$ python3 -q
>>> import numpy as np
>>> from numpy import linalg as LA
>>> np.set_printoptions(suppress=True, linewidth=120)
>>> tidy = lambda a: np.round(a, 2) + 0
>>> m1 = np.loadtxt("a.csv", delimiter=",")
>>> m1
array([[ -7.29, -13.33,  11.46],
       [ -5.78, -11.84,  10.23],
       [ -5.59, -11.65,  10.07],
       [ -5.1 , -11.15,   9.65],
       [ -2.89,  -8.68,   7.49],
       [ -1.56,  -6.94,   5.87],
       [ -1.19,  -6.38,   5.34],
       [ -1.13,  -6.28,   5.25],
       [ -0.03,  -4.09,   3.09],
       [ -0.01,  -4.04,   3.04],
       [  0.3 ,  -2.4 ,   1.43],
       [  0.18,  -1.19,   0.43],
       [  0.09,  -0.74,   0.18],
       [  0.08,  -0.67,   0.15],
       [  0.06,  -0.56,   0.1 ],
       [  0.03,  -0.4 ,   0.05],
       [  0.02,  -0.29,   0.03],
       [  0.01,  -0.16,   0.01],
       [  0.  ,   0.04,   0.  ],
       [  0.02,   0.28,   0.03],
       [  0.12,   0.68,   0.15],
       [  0.88,   1.76,   0.86],
       [  4.26,   4.15,   3.15],
       [  4.52,   4.31,   3.31],
       [  5.31,   4.76,   3.76],
       [ 12.91,   8.7 ,   7.5 ],
       [ 13.28,   8.88,   7.67],
       [ 14.18,   9.32,   8.06],
       [ 17.3 ,  10.83,   9.38]])
>>> Xs = m1 - m1.mean(axis=0)
>>> Uu, sv, vt = LA.svd(Xs, full_matrices=False)
>>> tidy(Xs.mean(axis=0))
array([0., 0., 0.])
>>> tidy(sv ** 2 / (sv ** 2).sum())
array([0.81, 0.19, 0.01])
>>> (np.sign(Uu[:, 0]) == np.sign(Uu[0, 0])).astype(int)
array([1, 1, 1, 1, 1, 1, 1, 1, 1, 1, 1, 1, 1, 1, 1, 1, 0, 0, 0, 0, 0, 0, 0, 0, 0, 0, 0, 0, 0])
